$ python3 -q
>>> import numpy as np
>>> from numpy import linalg as LA
>>> np.set_printoptions(suppress=True, linewidth=200)
>>> m1 = np.load("data.npy")
>>> m1
array([[2, 4, 0, 2, 2, 2, 2],
       [4, 2, 3, 4, 4, 1, 3],
       [0, 3, 2, 3, 4, 3, 2],
       [2, 4, 3, 6, 0, 5, 4],
       [2, 4, 4, 0, 6, 6, 4],
       [2, 1, 3, 5, 6, 4, 3],
       [2, 3, 2, 4, 4, 3, 6]])
>>> x = np.array([0, 0, 0, 0, 1, 2, 3])
>>> y = m1 @ x
>>> y
array([12, 15, 16, 22, 30, 23, 28])
>>> np.round(LA.solve(m1.T, m1[2]), 2)
array([ 0.,  0.,  1.,  0.,  0., -0.,  0.])
>>> np.round(LA.solve(m1, y + m1[:, 6]), 2) + 0
array([0., 0., 0., 0., 1., 2., 4.])
>>> np.round(LA.solve(m1, -3 * y), 2) + 0
array([ 0.,  0.,  0.,  0., -3., -6., -9.])
>>> r0, g = m1[1], m1[2]
>>> r0 @ r0
np.int64(71)
>>> p = (r0 @ g) / (r0 @ r0) * r0
>>> round((g - p) @ r0, 2)
np.float64(0.0)
>>> LA.matrix_rank(np.outer(r0, g))
np.int64(1)
>>> p.round(2)
array([2.76, 1.38, 2.07, 2.76, 2.76, 0.69, 2.07])
>>> vals, vecs = LA.eigh(m1)
>>> x = np.array([0, 2, 0, 2, -3, 2, -3])
>>> x @ m1 @ x
np.int64(68)
>>> round(x @ m1 @ x / (x @ x), 2), np.round(vals[0], 2), round(float(vals[-1]), 2)
(np.float64(2.27), np.float64(-4.91), 22.21)
>>> (np.sign(vecs[:, -1].round(6)) == np.sign(vecs[0, -1].round(6))).astype(int)
array([1, 1, 1, 1, 1, 1, 1])
>>> W0 = np.loadtxt("m.csv", delimiter=",")
>>> W0.round(2)
array([[ 0.98,  0.06,  0.07, -0.1 ],
       [ 0.06,  0.81, -0.22,  0.32],
       [ 0.07, -0.22,  0.74,  0.37],
       [-0.1 ,  0.32,  0.37,  0.47]])
>>> T = np.stack([W0, -1 * W0, W0[::-1]])
>>> (T @ W0.T).shape
(3, 4, 4)
>>> LA.matrix_rank(T)
array([3, 3, 3])
>>> np.round(np.einsum("bij,cij->bc", T, T), 2)
array([[ 3.  , -3.  , -0.65],
       [-3.  ,  3.  ,  0.65],
       [-0.65,  0.65,  3.  ]])
>>> print(LA.matrix_rank(T.reshape(3, -1)))
2
>>> print(np.round(LA.norm(T, axis=(1, 2)), 2))
[1.73 1.73 1.73]
>>> U, s, VT = LA.svd(W0)
>>> vecs = VT[:(s > 1e-8).sum()]
>>> rng = np.random.default_rng(569796)
>>> x = W0[1] + 3 * W0[0] + rng.integers(2) * np.eye(4)[2]
>>> x.round(2)
array([3.  , 0.99, 0.99, 0.01])
>>> np.allclose(vecs.T @ vecs @ x, x)
False
>>> LA.matrix_rank(np.vstack([W0, x]))
np.int64(4)
>>> E = np.load("run13.npy")
>>> E
array([[ 2, -2, -2, -3, -1],
       [-2, -2,  1, -3,  2],
       [-3, -1, -2, -2,  2],
       [ 0,  2, -1,  3,  0],
       [-3, -1,  2, -1,  3]])
>>> G = E.T @ E
>>> print(np.diag(G))
[26 14 14 32 18]
>>> LA.matrix_rank(G)
np.int64(5)
>>> feats = np.load("out14.npy")
>>> feats
array([[ 0.,  0.,  0.,  0., -2.,  2., -1.],
       [ 0.,  0.,  0.,  0.,  2., -2.,  1.],
       [ 0.,  0.,  0.,  0.,  1.,  0.,  2.],
       [ 0.,  0.,  0.,  0., -2.,  0.,  1.],
       [-2.,  2.,  1., -2.,  0.,  0.,  0.],
       [ 2., -2.,  0.,  0.,  0.,  0.,  0.],
       [-1.,  1.,  2.,  1.,  0.,  0.,  0.]])
>>> r0, g = feats[2], feats[3]
>>> r0 @ g
np.float64(0.0)
>>> p = (r0 @ g) / (r0 @ r0) * r0
>>> round(float(LA.norm(r0 + g) ** 2 + LA.norm(r0 - g) ** 2), 2)
20.0
>>> print(np.outer(r0, g))
[[ 0.  0.  0.  0. -0.  0.  0.]
 [ 0.  0.  0.  0. -0.  0.  0.]
 [ 0.  0.  0.  0. -0.  0.  0.]
 [ 0.  0.  0.  0. -0.  0.  0.]
 [ 0.  0.  0.  0. -2.  0.  1.]
 [ 0.  0.  0.  0. -0.  0.  0.]
 [ 0.  0.  0.  0. -4.  0.  2.]]
>>> (g - p) @ r0
np.float64(0.0)
